$ python3 -q
>>> import numpy as np
>>> np.set_printoptions(suppress=True, linewidth=120)
>>> M = np.load("out1.npy")
>>> M.round(2)
array([[-2.24,  1.03,  0.9 , -0.22,  0.51,  0.73,  1.12],
       [-1.64, -1.77,  0.61, -1.03, -0.83,  0.62,  0.82],
       [ 2.14,  1.  , -0.83,  0.9 ,  0.46, -0.76, -1.07],
       [-2.36, -0.24,  0.93, -0.69, -0.1 ,  0.81,  1.18],
       [-0.28, -2.55,  0.06, -0.95, -1.21,  0.18,  0.14],
       [ 0.31, -2.58, -0.17, -0.81, -1.23, -0.02, -0.15],
       [-0.85,  2.47,  0.38,  0.63,  1.18,  0.21,  0.42],
       [-1.79,  1.83,  0.74,  0.17,  0.88,  0.55,  0.89],
       [ 2.02,  1.23, -0.78,  0.95,  0.57, -0.73, -1.01],
       [-2.05, -1.19,  0.79, -0.94, -0.55,  0.74,  1.02],
       [ 2.22,  0.8 , -0.86,  0.85,  0.37, -0.78, -1.11],
       [-0.1 ,  2.59,  0.09,  0.87,  1.23, -0.05,  0.05],
       [-1.73,  1.89,  0.72,  0.2 ,  0.91,  0.53,  0.87],
       [ 0.3 , -2.58, -0.17, -0.81, -1.23, -0.02, -0.15],
       [-0.41,  2.57,  0.21,  0.78,  1.23,  0.06,  0.21],
       [ 0.67, -2.53, -0.31, -0.7 , -1.21, -0.15, -0.33],
       [ 1.06, -2.38, -0.46, -0.55, -1.14, -0.29, -0.53],
       [ 2.37, -0.4 , -0.94,  0.48, -0.21, -0.8 , -1.19],
       [ 2.38, -0.18, -0.94,  0.55, -0.1 , -0.81, -1.19],
       [ 2.07, -1.41, -0.85,  0.05, -0.69, -0.66, -1.04],
       [-2.33, -0.41,  0.91, -0.74, -0.18,  0.81,  1.16],
       [ 0.57, -2.55, -0.27, -0.73, -1.22, -0.12, -0.29],
       [ 0.03,  2.58,  0.03,  0.9 ,  1.23, -0.09, -0.02],
       [-0.02, -2.58, -0.04, -0.9 , -1.23,  0.09,  0.01]])
>>> # rows and columns are dependent
>>> round(float(np.trace(np.linalg.pinv(M) @ M)), 2)
2.0
>>> try:
...     np.linalg.inv(M)
... except np.linalg.LinAlgError as e:
...     print("failed:", e)
... 
failed: Last 2 dimensions of the array must be square
>>> np.allclose(M[:-1].T @ np.linalg.lstsq(M[:-1].T, M[-1])[0], M[-1])
True
>>> dist = np.linalg.norm(M[:, None] - M[None], axis=-1)
>>> np.linalg.matrix_rank(dist ** 2)
np.int64(3)
>>> (dist + 1e9 * np.eye(24)).round(6).argmin(axis=1)
array([ 7,  9, 10, 20, 23, 13, 14, 12,  2,  1,  2, 22,  7,  5, 11, 21, 15, 18, 17, 17,  3, 15, 11,  4])
>>> np.flatnonzero(dist[22] < dist.mean() / 2)
array([ 6, 11, 14, 22])
>>> dist.mean(axis=1).argmax()
np.int64(22)
>>> dist.shape
(24, 24)
>>> np.unravel_index(dist.round(6).argmax(), dist.shape)
(np.int64(22), np.int64(23))
